% python3 -q
>>> import numpy as np
>>> import numpy.linalg as la
>>> np.set_printoptions(suppress=True, linewidth=200)
>>> tidy = lambda a: np.round(a, 1) + 0
>>> feats = np.loadtxt("dump.csv", delimiter=",")
>>> print(feats)
[[-0.2 -0.5 -4.2 -0.3 -2.6  5.8  3.4 -0.8 -2.3  2.   4.5]
 [ 5.6 -5.4  1.4 -0.2 -4.3  0.8  4.   1.   0.3 -0.5 -0.9]
 [-3.3  1.5  2.6 -3.4 -6.4 -2.4  1.2  1.5  1.9 -3.4 -1.5]
 [-1.6 -4.7  1.4  4.9 -2.7  4.8  0.5  1.1  1.6  4.  -0.3]
 [-0.7 -2.2 -4.3  1.   2.   2.3  5.4 -0.5  5.8  0.1  1.8]
 [ 0.   0.7  3.9 -6.5 -5.  -2.4  2.3 -0.6  0.4  1.8 -1.8]
 [ 8.9 -0.2  1.2 -1.5 -2.2  1.1  2.9  0.7 -0.6  1.3 -0.7]
 [-3.3 -0.3  0.9 -3.8 -4.4  3.5 -3.6  4.1  0.5  3.  -1.5]
 [-5.  -2.2 -3.5  1.9  5.5 -0.1  0.   1.9 -1.9  0.   4. ]
 [ 2.9 -2.3 -1.6  1.2 -1.9  2.2  4.2 -2.   2.1 -0.8  6.9]
 [-2.6  1.9  0.4  3.8  1.4 -3.9 -2.   3.4 -1.7  3.7 -5.1]
 [-2.3 -2.7  1.2 -6.   0.   2.5  3.2 -1.8  3.   3.7  2.7]
 [-3.2  2.   3.6  7.   2.5  1.   1.4 -0.5  0.5  3.7  0.2]
 [-1.3  1.9 -2.6 -0.7 -0.5 -2.3  1.2  4.3  4.4  2.2  6.1]
 [ 6.5  1.3 -3.3 -2.5 -1.3 -1.8 -5.8 -0.1  0.  -1.   0.1]
 [-1.4 -1.3  3.8 -1.2 -5.5  2.1 -2.9 -5.3 -0.6  2.9 -0.5]
 [ 1.7  0.7 -2.6  3.3 -3.   3.5 -0.2 -3.9  4.9  1.3 -4.1]
 [-1.5 -2.5  2.9  3.6  1.3  4.1 -4.9 -0.3 -3.4  3.6 -1.8]
 [ 0.8 -3.9 -0.5 -2.4  1.1 -3.3  4.9  0.2  5.3 -1.9  3.1]
 [ 3.5 -3.4  2.2 -3.9  5.4  0.6 -0.4 -3.9  0.4 -1.6 -2.9]
 [ 3.   5.  -0.6  3.1 -1.2 -4.  -2.4  3.   0.7 -2.6 -4.1]
 [ 0.4 -2.  -1.3  1.7 -1.8 -2.1 -7.   0.5 -0.3  5.8  0.8]
 [ 6.9 -1.1  2.8  1.7  4.9 -0.4  2.2  0.3  1.  -2.7  1.9]
 [ 0.  -1.3 -4.2  2.3  3.1 -2.1  3.8 -1.4 -5.2  3.  -2.9]
 [-1.7  1.3 -8.6  3.6  1.4  0.   0.3 -0.9  1.5 -0.2  1.9]
 [-4.8  3.6 -3.7  0.3  1.1 -3.1  0.6 -0.9 -0.3  2.4  5.7]
 [ 2.7  0.2 -1.5  1.2 -0.2 -5.8 -3.4  4.3 -0.7  4.4 -2.4]
 [-2.   3.5  0.   1.8  2.6  2.5 -4.8  2.4  3.  -0.8 -5.4]
 [-4.8  1.9  1.1 -0.2  0.1  2.8  3.3  3.5  3.  -4.4  3.5]
 [-1.2 -0.7 -1.2  5.  -7.7 -2.6 -0.5  0.1 -0.9 -0.5  1.9]]
>>> Ac = feats - feats.mean(axis=0)
>>> U, s, vt = la.svd(Ac, full_matrices=False)
>>> tidy(np.abs(vt[-1]))
array([0.3, 0.7, 0.2, 0. , 0.1, 0.2, 0.2, 0. , 0. , 0.5, 0.1])
>>> tidy(s ** 2 / (s ** 2).sum())
array([0.2, 0.2, 0.1, 0.1, 0.1, 0.1, 0.1, 0. , 0. , 0. , 0. ])
>>> (np.sign(U[:, 0]) == np.sign(U[0, 0])).astype(int)
array([1, 1, 1, 0, 1, 1, 1, 0, 1, 1, 0, 1, 0, 1, 0, 0, 0, 0, 1, 1, 0, 0, 1, 0, 1, 1, 0, 0, 1, 0])
>>> tidy(vt[0] * np.sign(vt[0, np.abs(vt[0]).argmax()]))
array([ 0. , -0.2, -0.1, -0.3,  0. ,  0.2,  0.6, -0.1,  0.3, -0.2,  0.5])
>>> tidy(s)
array([24.2, 22.3, 19.8, 18.5, 16.2, 14.9, 13.4, 11.8, 10.7, 10.1,  9.1])
>>> np.abs(U[:, 0]).argmax()
np.int64(10)
>>> la.matrix_rank(Ac)
np.int64(11)
>>> tidy(Ac.mean(axis=0))
array([0., 0., 0., 0., 0., 0., 0., 0., 0., 0., 0.])
